$ ipython --no-banner

In [1]: import numpy as np

In [2]: np.set_printoptions(precision=1, suppress=True, linewidth=160, legacy="1.25")

In [3]: tidy = lambda a: np.round(a, 1) + 0

In [4]: W0 = np.loadtxt("x.csv", delimiter=",")

In [5]: W0
Out[5]: 
array([[-0.2, -1.7, -0.1,  0.1, -0.2,  0.6, -1.4,  0.9, -0.6,  1.2,  0.4,  0. , -1.8,  0.3],
       [ 1.3, -0.6, -0.8, -1.6,  0.4,  0.6,  3.5,  0.4,  0.2, -1. ,  0.1,  0.6, -1.3, -0.5],
       [ 1.8, -0.5, -0.2, -1.2, -0.3,  1.9, -0.1, -0.6, -0.8, -1.1,  0.2, -0.5,  1.2, -2.8],
       [-0.7,  0.3,  0. , -0.9,  0.3, -0.5,  1.1, -0.2, -0.2,  0. ,  0. ,  0.4,  0.9,  1.1],
       [ 0.2,  0. , -1. ,  0.2,  1. , -1. ,  0. , -0.7, -0.1,  1.2, -0.4,  0.5, -0.6, -1.5],
       [-0.8,  0.2,  0. , -0.9,  0.2, -0.9,  0.8, -0.1, -0.2, -0.4,  0.1,  0.4,  0.7,  1.3],
       [ 0.3, -0.3,  0. , -0.2,  0.8,  2.4, -0.6, -0.1, -0.2,  1. ,  1.6, -0.4,  1.5,  1. ],
       [ 1.3, -0.3, -1.6,  0.4,  0.3, -1.9,  0. ,  0.3,  0. ,  1.9, -0.7,  0.5, -0.7, -0.4],
       [ 0. ,  0. , -0.1,  2.1,  0.3, -0.2,  2.3, -0.5,  0.7, -0.3,  0. , -2. , -0.2, -1.4],
       [ 1.4, -0.9, -1. ,  0.5, -0.8,  0.7,  0.2,  0.3, -0.1, -0.8,  0.3,  0.4,  0.2,  0.1]])

In [6]: w1 = np.array([[2, 1, 3, 2, 2, 2],
   ...:     [0, 3, 2, 3, 3, 1],
   ...:     [3, 1, 1, 2, 2, 0],
   ...:     [3, 0, 1, 3, 3, 1],
   ...:     [0, 2, 3, 2, 2, 0],
   ...:     [0, 3, 2, 0, 1, 3],
   ...:     [1, 3, 2, 1, 0, 3],
   ...:     [3, 0, 2, 3, 2, 3],
   ...:     [1, 0, 1, 2, 0, 3],
   ...:     [2, 2, 3, 0, 3, 3],
   ...:     [2, 1, 3, 1, 3, 0],
   ...:     [3, 0, 1, 1, 0, 0],
   ...:     [1, 1, 2, 0, 1, 1],
   ...:     [2, 1, 1, 2, 3, 3]])

In [7]: b = np.array([-3, 6, -2, 4, -5, 5])

In [8]: H = np.maximum(W0 @ w1 + b, 0)

In [9]: (H > 0).astype(int)
Out[9]: 
array([[0, 0, 0, 0, 0, 1],
       [0, 1, 1, 1, 0, 1],
       [0, 1, 0, 0, 0, 0],
       [0, 1, 1, 1, 0, 1],
       [0, 1, 0, 0, 0, 0],
       [0, 1, 0, 1, 0, 1],
       [1, 1, 1, 1, 1, 1],
       [0, 1, 1, 1, 0, 1],
       [0, 1, 1, 1, 0, 1],
       [0, 1, 0, 1, 0, 1]])

In [10]: (H > 0).mean(axis=0)
Out[10]: array([0.1, 0.9, 0.5, 0.7, 0.1, 0.8])

In [11]: basis = np.array([[7, -3, 7],
    ...:     [-6, 3, -6],
    ...:     [1, -5, 7],
    ...:     [3, 6, 5],
    ...:     [9, 0, -4],
    ...:     [1, 3, 0]])

In [12]: w1 @ basis
Out[12]: 
array([[ 37,   0,  31],
       [ 21,  20,  -1],
       [ 40,   1,  24],
       [ 59,   7,  31],
       [ 15,   3,  11],
       [ -4,   8,  -8],
       [ -3,  11,   8],
       [ 53,   8,  42],
       [ 17,  13,  24],
       [ 35,  -6,  11],
       [ 41, -12,  22],
       [ 25,  -8,  33],
       [ 13,  -7,  11],
       [ 45,  13,  13]])

In [13]: G = W0.T @ W0

In [14]: tidy(np.linalg.eigvalsh(G)[::-1])
Out[14]: array([31.5, 27.2, 21.3, 16.2, 10.6,  8.4,  5. ,  1.4,  0.8,  0.1,  0. ,  0. ,  0. ,  0. ])

In [15]: tidy(np.diag(G))
Out[15]: array([ 9.9,  4.6,  5.3, 10.5,  2.9, 16.3, 21.8,  2.3,  1.7, 10.6,  3.5,  5.8, 10.8, 16.5])

In [16]: tidy(np.trace(G)), tidy((W0 ** 2).sum())
Out[16]: (122.4, 122.4)
